$ python -q
>>> import numpy as np
>>> np.set_printoptions(precision=2, suppress=True, linewidth=160)
>>> def rnd(a):
...     return np.round(a, 2) + 0
... 
>>> M = np.load("mat.npy")
>>> M
array([[ 0,  8,  8, -3,  1, -6, -8],
       [ 0,  0,  6,  9,  0,  6, -8],
       [ 0,  0,  0, -5,  1, -1,  5],
       [ 0,  0,  0,  0,  1,  8, -3],
       [ 0,  0,  0,  0,  0, -6,  0],
       [ 0,  0,  0,  0,  0,  0,  4],
       [ 0,  0,  0,  0,  0,  0,  0]])
>>> rnd(M @ np.linalg.pinv(M) @ M)
array([[ 0.,  8.,  8., -3.,  1., -6., -8.],
       [ 0.,  0.,  6.,  9.,  0.,  6., -8.],
       [ 0.,  0.,  0., -5.,  1., -1.,  5.],
       [ 0.,  0.,  0.,  0.,  1.,  8., -3.],
       [ 0.,  0.,  0.,  0.,  0., -6.,  0.],
       [ 0.,  0.,  0.,  0.,  0.,  0.,  4.],
       [ 0.,  0.,  0.,  0.,  0.,  0.,  0.]])
>>> np.linalg.lstsq(M[:-1].T, M[-1])[2]
np.int32(6)
>>> np.abs(np.diag(np.linalg.qr(M)[1])) > 1e-9
array([False, False, False, False, False, False, False])
>>> w1 = np.array([[3, 1, 3],
...     [0, 2, 2],
...     [0, 2, 0],
...     [2, 2, 2],
...     [1, 3, 0],
...     [1, 3, 3],
...     [0, 1, 0]])
>>> coef = np.array([-1, -3, 1])
>>> hid = np.maximum(M @ w1 + coef, 0)
>>> np.linalg.matrix_rank(hid)
np.int64(3)
>>> (hid > 0).astype(int)
array([[0, 0, 0],
       [1, 1, 1],
       [0, 0, 0],
       [1, 1, 1],
       [0, 0, 0],
       [0, 1, 1],
       [0, 0, 1]])
>>> rnd((hid > 0).mean(axis=0))
array([0.29, 0.43, 0.57])
>>> Z = np.array([[-1, 1, -1], [2, 2, -1], [2, 0, -3]])
>>> (hid @ Z).round(6).argmax(axis=1)
array([0, 0, 0, 0, 0, 0, 0])
>>> [round(float(x), 2) for x in np.linalg.svd(M, compute_uv=False)[:3]]
[17.88, 15.47, 7.49]
>>> np.argsort(-np.linalg.norm(M, axis=0).round(6), kind="stable")[:3]
array([6, 5, 3])
>>> np.linalg.matrix_rank(M, rtol=0.1)
np.int64(4)
>>> np.linalg.cond(M) > 100
np.True_
>>> left, sigma, Vh = np.linalg.svd(M)
>>> np.argmax(sigma[:-1] / (sigma[1:] + 1e-6)) + 1
np.int64(6)
>>> rnd(sigma)
array([17.88, 15.47,  7.49,  3.93,  1.44,  0.49,  0.  ])
>>> other = left[:, :6] @ np.diag(sigma[:6]) @ Vh[:6]
>>> rnd(other)
array([[ 0.,  8.,  8., -3.,  1., -6., -8.],
       [ 0.,  0.,  6.,  9.,  0.,  6., -8.],
       [ 0.,  0.,  0., -5.,  1., -1.,  5.],
       [ 0.,  0.,  0.,  0.,  1.,  8., -3.],
       [ 0.,  0.,  0.,  0.,  0., -6.,  0.],
       [ 0.,  0.,  0.,  0.,  0.,  0.,  4.],
       [ 0.,  0.,  0.,  0.,  0.,  0.,  0.]])
>>> np.linalg.matrix_rank(M, rtol=0.05)
np.int64(5)
>>> F = np.load("m.npy")
>>> rnd(F)
array([[-0.44,  0.83, -0.34,  0.06, -0.22,  0.71],
       [ 0.83, -2.13, -0.06, -0.04, -0.83,  0.18],
       [-0.34, -0.06,  0.38, -0.49, -1.17,  0.57],
       [ 0.06, -0.04, -0.49,  0.1 ,  0.52,  0.76],
       [-0.22, -0.83, -1.17,  0.52,  0.03, -2.16],
       [ 0.71,  0.18,  0.57,  0.76, -2.16,  0.06]])
>>> blk = np.stack([F, -3 * F, F[::-1]])
>>> np.linalg.matrix_rank(blk.reshape(3, -1))
np.int64(2)
>>> blk.shape
(3, 6, 6)
>>> (blk @ F.T).shape
(3, 6, 6)
>>> np.linalg.matrix_rank(blk)
array([5, 5, 5])
>>> rnd(np.linalg.norm(blk, axis=(1, 2)))
array([ 4.9, 14.7,  4.9])
>>> np.unique(F.round(6), axis=0).shape
(6, 6)
>>> rnd(F @ np.linalg.pinv(F) @ F)
array([[-0.44,  0.83, -0.34,  0.06, -0.22,  0.71],
       [ 0.83, -2.13, -0.06, -0.04, -0.83,  0.18],
       [-0.34, -0.06,  0.38, -0.49, -1.17,  0.57],
       [ 0.06, -0.04, -0.49,  0.1 ,  0.52,  0.76],
       [-0.22, -0.83, -1.17,  0.52,  0.03, -2.16],
       [ 0.71,  0.18,  0.57,  0.76, -2.16,  0.06]])
>>> np.allclose(F[:-1].T @ np.linalg.lstsq(F[:-1].T, F[-1])[0], F[-1])
True
